$ python3 -q
>>> import numpy as np
>>> import numpy.linalg as la
>>> np.set_printoptions(suppress=True, linewidth=160)
>>> W0 = np.loadtxt("data.csv", delimiter=",")
>>> W0
array([[-0.8  ,  1.4  ,  0.6  ,  0.5  ,  1.8  ,  0.3  ,  0.5  , -0.2  ],
       [-0.3  , -1.1  ,  0.8  ,  0.9  ,  0.5  , -0.5  , -0.8  , -1.1  ],
       [-0.3  ,  0.7  ,  0.3  , -1.   , -0.7  , -1.3  , -0.2  , -0.4  ],
       [-0.304,  0.687,  0.3  , -0.998, -0.686, -1.326, -0.207, -0.384],
       [-1.   ,  1.1  , -0.8  ,  1.   , -1.4  , -1.5  ,  1.3  , -0.2  ],
       [-0.1  ,  1.6  , -0.7  , -2.5  ,  0.1  , -0.2  ,  0.8  ,  0.6  ],
       [ 0.1  , -0.7  ,  0.8  ,  1.   , -0.2  ,  0.6  , -0.5  ,  1.9  ]])
>>> U, sigma, Vh = la.svd(W0)
>>> sigma.round(3)
array([4.428, 3.176, 2.701, 2.543, 1.725, 0.404, 0.015])
>>> np.argmax(sigma[:-1] / (sigma[1:] + 1e-6)) + 1
np.int64(6)
>>> A2 = U[:, :6] @ np.diag(sigma[:6]) @ Vh[:6]
>>> round(la.norm(W0 - A2) / la.norm(W0), 3)
np.float64(0.002)
>>> la.matrix_rank(W0, rtol=0.05)
np.int64(6)
>>> la.matrix_rank(A2)
np.int64(6)
>>> round(float(la.norm(W0 - A2, 2)), 3), np.round(sigma[6], 3)
(0.015, np.float64(0.015))
>>> [round(float(x), 3) for x in la.svd(W0, compute_uv=False)[:3]]
[4.428, 3.176, 2.701]
>>> U, sigma, Vh = la.svd(W0, full_matrices=False)
>>> np.abs(U[:, 0]).round(6).argmax()
np.int64(5)
>>> np.round(np.cumsum(sigma ** 2) / np.sum(sigma ** 2), 3)
array([0.421, 0.637, 0.794, 0.933, 0.996, 1.   , 1.   ])
>>> np.round(U.T @ U, 3) + 0
array([[1., 0., 0., 0., 0., 0., 0.],
       [0., 1., 0., 0., 0., 0., 0.],
       [0., 0., 1., 0., 0., 0., 0.],
       [0., 0., 0., 1., 0., 0., 0.],
       [0., 0., 0., 0., 1., 0., 0.],
       [0., 0., 0., 0., 0., 1., 0.],
       [0., 0., 0., 0., 0., 0., 1.]])
>>> np.round(sigma / sigma[0], 3)
array([1.   , 0.717, 0.61 , 0.574, 0.39 , 0.091, 0.003])
>>> vec = np.array([1, 0, -1, -1, -1, 0, -1, 3])
>>> np.sign((W0 @ vec).round(6))
array([-1., -1.,  1.,  1., -1.,  1.,  1.])
>>> np.round(np.einsum("ij,j->i", W0, vec), 3)
array([-4.8  , -5.   ,  0.1  ,  0.135, -1.7  ,  4.   ,  4.7  ])
>>> np.round(W0 @ (2 * vec), 3)
array([ -9.6 , -10.  ,   0.2 ,   0.27,  -3.4 ,   8.  ,   9.4 ])
>>> la.norm(W0 @ vec) <= la.norm(W0, 2) * la.norm(vec) + 1e-9
np.True_
>>> def softmax(z):
...     e = np.exp(z - z.max(axis=-1, keepdims=True))
...     return e / e.sum(axis=-1, keepdims=True)
... 
>>> np.round(softmax(10 * W0[6]), 3) + 0
array([0., 0., 0., 0., 0., 0., 0., 1.])
>>> np.round(softmax(W0).sum(axis=1), 3)
array([1., 1., 1., 1., 1., 1., 1.])
>>> np.round(softmax(W0[6] + -3), 3)
array([0.067, 0.03 , 0.135, 0.165, 0.05 , 0.111, 0.037, 0.406])
>>> S = W0 @ W0.T / np.sqrt(8)
>>> softmax(S).round(6).argmax(axis=1)
array([0, 1, 3, 3, 4, 5, 6])
>>> np.round(softmax(S)[6] @ W0, 3)
array([-0.053, -0.413,  0.668,  0.763, -0.097,  0.28 , -0.357,  1.288])
>>> th = np.deg2rad(36)
>>> J = np.eye(4)
>>> J[np.ix_([1, 3], [1, 3])] = [[np.cos(th), -np.sin(th)], [np.sin(th), np.cos(th)]]
>>> J.round(3)
array([[ 1.   ,  0.   ,  0.   ,  0.   ],
       [ 0.   ,  0.809,  0.   , -0.588],
       [ 0.   ,  0.   ,  1.   ,  0.   ],
       [ 0.   ,  0.588,  0.   ,  0.809]])
>>> # splits into 3 blocks
>>> np.round(la.det(J.T), 3)
np.float64(1.0)
>>> np.round(la.det(2 * J), 3), round(float(la.det(J)), 3)
(np.float64(16.0), 1.0)
>>> round(float(la.det(J[::-1])), 3)
1.0
>>> np.round(np.kron(np.eye(2, dtype=int), J), 3)
array([[ 1.   ,  0.   ,  0.   ,  0.   ,  0.   ,  0.   ,  0.   ,  0.   ],
       [ 0.   ,  0.809,  0.   , -0.588,  0.   ,  0.   ,  0.   , -0.   ],
       [ 0.   ,  0.   ,  1.   ,  0.   ,  0.   ,  0.   ,  0.   ,  0.   ],
       [ 0.   ,  0.588,  0.   ,  0.809,  0.   ,  0.   ,  0.   ,  0.   ],
       [ 0.   ,  0.   ,  0.   ,  0.   ,  1.   ,  0.   ,  0.   ,  0.   ],
       [ 0.   ,  0.   ,  0.   , -0.   ,  0.   ,  0.809,  0.   , -0.588],
       [ 0.   ,  0.   ,  0.   ,  0.   ,  0.   ,  0.   ,  1.   ,  0.   ],
       [ 0.   ,  0.   ,  0.   ,  0.   ,  0.   ,  0.588,  0.   ,  0.809]])
>>> rng = np.random.default_rng(1603)
>>> A2 = J + rng.integers(-2, 3, (4, 1)) @ rng.integers(-2, 3, (1, 4))
>>> A2.round(3)
array([[ 5.   ,  4.   ,  0.   ,  4.   ],
       [-4.   , -3.191,  0.   , -4.588],
       [ 4.   ,  4.   ,  1.   ,  4.   ],
       [-4.   , -3.412,  0.   , -3.191]])
>>> A2 - J
array([[ 4.,  4.,  0.,  4.],
       [-4., -4.,  0., -4.],
       [ 4.,  4.,  0.,  4.],
       [-4., -4.,  0., -4.]])
>>> la.matrix_rank(A2 - J, tol=1e-8)
np.int64(1)
>>> M = np.load("w.npy")
>>> M
array([[-1.5,  1.4,  1. , -0.7,  0.1],
       [-4. ,  0.4,  0.2, -0.4,  0.4],
       [ 5. , -0.2,  1.3,  0.8,  0.6],
       [-2.5, -1.3, -1.5,  2.5, -0.8],
       [ 0.5, -0.6,  0.5, -1.4,  0.6],
       [ 4.5, -0.7,  0. ,  1. , -0.3],
       [-1.5,  0.4,  0.5,  0.3,  0.9],
       [-4. , -0.9, -0.2,  1.4, -1.6],
       [ 1.5,  0.9, -0.5,  0.5,  0.3]])
>>> np.round(M.mean(axis=0), 3)
array([-0.222, -0.067,  0.144,  0.444,  0.022])
>>> np.round(M.sum(axis=0), 3)
array([-2. , -0.6,  1.3,  4. ,  0.2])
>>> np.unravel_index(np.abs(M).argmax(), M.shape)
(np.int64(2), np.int64(0))
>>> M.shape
(9, 5)
>>> np.round(np.diff(M, axis=0), 3)
array([[-2.5, -1. , -0.8,  0.3,  0.3],
       [ 9. , -0.6,  1.1,  1.2,  0.2],
       [-7.5, -1.1, -2.8,  1.7, -1.4],
       [ 3. ,  0.7,  2. , -3.9,  1.4],
       [ 4. , -0.1, -0.5,  2.4, -0.9],
       [-6. ,  1.1,  0.5, -0.7,  1.2],
       [-2.5, -1.3, -0.7,  1.1, -2.5],
       [ 5.5,  1.8, -0.3, -0.9,  1.9]])
>>> np.round(M.sum(axis=1), 3)
array([ 0.3, -3.4,  7.5, -3.6, -0.4,  4.5,  0.6, -5.3,  2.7])
